In [1]: import numpy as np

In [2]: np.set_printoptions(precision=3, suppress=True, linewidth=160, floatmode="fixed")

In [3]: data = np.array([[-3, 0, 2, 0, -4, 5, 4, 1, -5, 5, 4],
   ...:     [-5, 4, 4, 2, 2, 5, 0, -3, 5, 1, 5],
   ...:     [-2, -5, -4, -2, -4, -4, 5, 0, 5, 2, 5]])

In [4]: t = np.radians(135)

In [5]: Rm = np.eye(11)

In [6]: Rm[3, 3] = Rm[8, 8] = np.cos(t)

In [7]: Rm[3, 8], Rm[8, 3] = -np.sin(t), np.sin(t)

In [8]: print(Rm)
[[ 1.000  0.000  0.000  0.000  0.000  0.000  0.000  0.000  0.000  0.000  0.000]
 [ 0.000  1.000  0.000  0.000  0.000  0.000  0.000  0.000  0.000  0.000  0.000]
 [ 0.000  0.000  1.000  0.000  0.000  0.000  0.000  0.000  0.000  0.000  0.000]
 [ 0.000  0.000  0.000 -0.707  0.000  0.000  0.000  0.000 -0.707  0.000  0.000]
 [ 0.000  0.000  0.000  0.000  1.000  0.000  0.000  0.000  0.000  0.000  0.000]
 [ 0.000  0.000  0.000  0.000  0.000  1.000  0.000  0.000  0.000  0.000  0.000]
 [ 0.000  0.000  0.000  0.000  0.000  0.000  1.000  0.000  0.000  0.000  0.000]
 [ 0.000  0.000  0.000  0.000  0.000  0.000  0.000  1.000  0.000  0.000  0.000]
 [ 0.000  0.000  0.000  0.707  0.000  0.000  0.000  0.000 -0.707  0.000  0.000]
 [ 0.000  0.000  0.000  0.000  0.000  0.000  0.000  0.000  0.000  1.000  0.000]
 [ 0.000  0.000  0.000  0.000  0.000  0.000  0.000  0.000  0.000  0.000  1.000]]

In [9]: A2 = data @ Rm.T

In [10]: np.abs(A2 - data).max(axis=0)
Out[10]: array([0.000, 0.000, 0.000, 6.950, 0.000, 0.000, 0.000, 0.000, 9.950, 0.000, 0.000])

In [11]: print(np.allclose(np.linalg.norm(data, axis=1), np.linalg.norm(A2, axis=1)))
True

In [12]: round(float(np.linalg.det(Rm)), 3), round(float(np.trace(Rm)), 3)
Out[12]: (1.0, 7.586)

In [13]: A2
Out[13]: 
array([[-3.000,  0.000,  2.000,  3.536, -4.000,  5.000,  4.000,  1.000,  3.536,  5.000,  4.000],
       [-5.000,  4.000,  4.000, -4.950,  2.000,  5.000,  0.000, -3.000, -2.121,  1.000,  5.000],
       [-2.000, -5.000, -4.000, -2.121, -4.000, -4.000,  5.000,  0.000, -4.950,  2.000,  5.000]])
